% ipython --no-banner

In [1]: import numpy as np

In [2]: import numpy.linalg as la

In [3]: np.set_printoptions(suppress=True, linewidth=200)

In [4]: K = np.array([[-3, 0, 0, 0], [8, -8, 0, 0], [-1, 5, -9, 0], [-8, 0, 0, 4]])

In [5]: Uu, sigma, Vt = la.svd(K, full_matrices=False)

In [6]: print(np.allclose(Uu * sigma @ Vt, K))
True

In [7]: np.round(Vt @ Vt.T, 3) + 0
Out[7]: 
array([[1., 0., 0., 0.],
       [0., 1., 0., 0.],
       [0., 0., 1., 0.],
       [0., 0., 0., 1.]])

In [8]: K @ K
Out[8]: 
array([[  9,   0,   0,   0],
       [-88,  64,   0,   0],
       [ 52, -85,  81,   0],
       [ -8,   0,   0,  16]])

In [9]: np.round(np.abs(la.eigvals(K)).max(), 3)
Out[9]: np.float64(9.0)

In [10]: (K - K.T) / 2
Out[10]: 
array([[ 0. , -4. ,  0.5,  4. ],
       [ 4. ,  0. , -2.5,  0. ],
       [-0.5,  2.5,  0. ,  0. ],
       [-4. ,  0. ,  0. ,  0. ]])

In [11]: np.trace(K)
Out[11]: np.int64(-16)

In [12]: x = np.array([2, 1, 3, 0])

In [13]: target = K @ x

In [14]: target
Out[14]: array([ -6,   8, -24, -16])

In [15]: print(np.round(la.solve(K, target + K[:, 1]), 3))
[ 2.  2.  3. -0.]

In [16]: np.round(la.solve(K, target), 3)
Out[16]: array([ 2.,  1.,  3., -0.])

In [17]: la.solve(K, target[:-1])
ValueError: solve1: Input operand 1 has a mismatch in its core dimension 0, with gufunc signature (m,m),(m)->(m) (size 3 is different from 4)


In [18]: W0 = np.load("layer8.npy")

In [19]: W0
Out[19]: 
array([[0., 1.],
       [1., 0.]])

In [20]: la.cholesky(W0)
LinAlgError: Matrix is not positive definite


In [21]: [round(float(la.det(W0[:i, :i])), 2) + 0 for i in range(1, 3)]
Out[21]: [0.0, -1.0]

In [22]: F = np.load("x.npy")

In [23]: F
Out[23]: 
array([[1.  , 0.9 , 0.81],
       [0.9 , 1.  , 0.9 ],
       [0.81, 0.9 , 1.  ]])

In [24]: rng = np.random.default_rng(290)

In [25]: idx = rng.permutation(3)

In [26]: out = F[:, idx] * rng.choice([-1, 1], 3)

In [27]: print(out)
[[-0.9  -1.   -0.81]
 [-1.   -0.9  -0.9 ]
 [-0.9  -0.81 -1.  ]]

In [28]: Uu, _, Vt = la.svd(F.T @ out)

In [29]: np.round(Uu @ Vt, 3) + 0
Out[29]: 
array([[ 0., -1.,  0.],
       [-1.,  0.,  0.],
       [ 0.,  0., -1.]])

In [30]: np.round(la.lstsq(F, out)[0], 3) + 0
Out[30]: 
array([[ 0., -1.,  0.],
       [-1.,  0.,  0.],
       [ 0.,  0., -1.]])

In [31]: print(idx)
[1 0 2]

In [32]: gram = F.T @ F

In [33]: np.round(la.eigvalsh(gram)[::-1], 3)
Out[33]: array([7.511, 0.036, 0.005])

In [34]: (F @ F.T).shape
Out[34]: (3, 3)

In [35]: gram.round(3)
Out[35]: 
array([[2.466, 2.529, 2.43 ],
       [2.529, 2.62 , 2.529],
       [2.43 , 2.529, 2.466]])

In [36]: w, evecs = la.eig(K)

In [37]: print(K @ evecs[:, 0] - w[0] * evecs[:, 0])
[0. 0. 0. 0.]

In [38]: np.round(np.sort(la.eigvals(la.inv(K))), 3)
Out[38]: array([-0.333, -0.125, -0.111,  0.25 ])

In [39]: print(np.round(np.sort(la.eigvals(K.T)), 3))
[-9. -8. -3.  4.]

In [40]: w
Out[40]: array([-9.,  4., -8., -3.])
